% python3 -q
>>> import numpy as np
>>> from numpy import linalg as LA
>>> np.set_printoptions(precision=2, suppress=True, linewidth=160)
>>> tidy = lambda a: np.round(a, 2) + 0
>>> J = np.array([[0, 2, 0, 1], [0, 1, 0, 0], [0, -2, 1, 2]])
>>> J.sum(axis=1)
array([3, 1, 1])
>>> np.count_nonzero(J)
np.int64(6)
>>> J.sum(axis=0)
array([0, 1, 1, 3])
>>> [round(float(x), 2) for x in LA.svd(J, compute_uv=False)[:3]]
[3.25, 2.1, 0.15]
>>> M = np.load("dump.npy")
>>> M
array([[  0.64,  -1.1 ,  -2.25,  -0.53],
       [ -1.53,   4.02,   0.92,   1.51],
       [  4.82,  -1.88, -13.1 ,  -5.57],
       [ -3.61,   2.33,  11.02,   4.35]])
>>> U, sigma, Vh = LA.svd(M, full_matrices=False)
>>> tidy(U.T @ M @ Vh.T)
array([[20.  ,  0.  ,  0.  ,  0.  ],
       [ 0.  ,  4.  ,  0.  ,  0.  ],
       [ 0.  ,  0.  ,  0.8 ,  0.  ],
       [ 0.  ,  0.  ,  0.  ,  0.16]])
>>> np.abs(U[:, 0]).round(6).argmax()
np.int64(2)
>>> (sigma > 1e-8).sum()
np.int64(4)
>>> np.allclose(U * sigma @ Vh, M)
True
>>> tidy(sigma)
array([20.  ,  4.  ,  0.8 ,  0.16])
>>> U.shape, sigma.shape, Vh.shape
((4, 4), (4,), (4, 4))
>>> w1 = np.array([[1, 0], [-2, -3], [-2, 0], [-1, 0]])
>>> c = np.array([5, 4])
>>> hid = np.maximum(M @ w1 + c, 0)
>>> (hid > 0).astype(int)
array([[1, 1],
       [0, 0],
       [1, 1],
       [0, 0]])
>>> (hid > 0).mean(axis=0)
array([0.5, 0.5])
>>> C = np.array([[4, 4], [1, -3]])
>>> tidy(hid @ C)
array([[ 58.78,  29.58],
       [  0.  ,   0.  ],
       [191.04, 152.48],
       [  0.  ,   0.  ]])
>>> (hid @ C).round(6).argmax(axis=1)
array([0, 0, 0, 0])
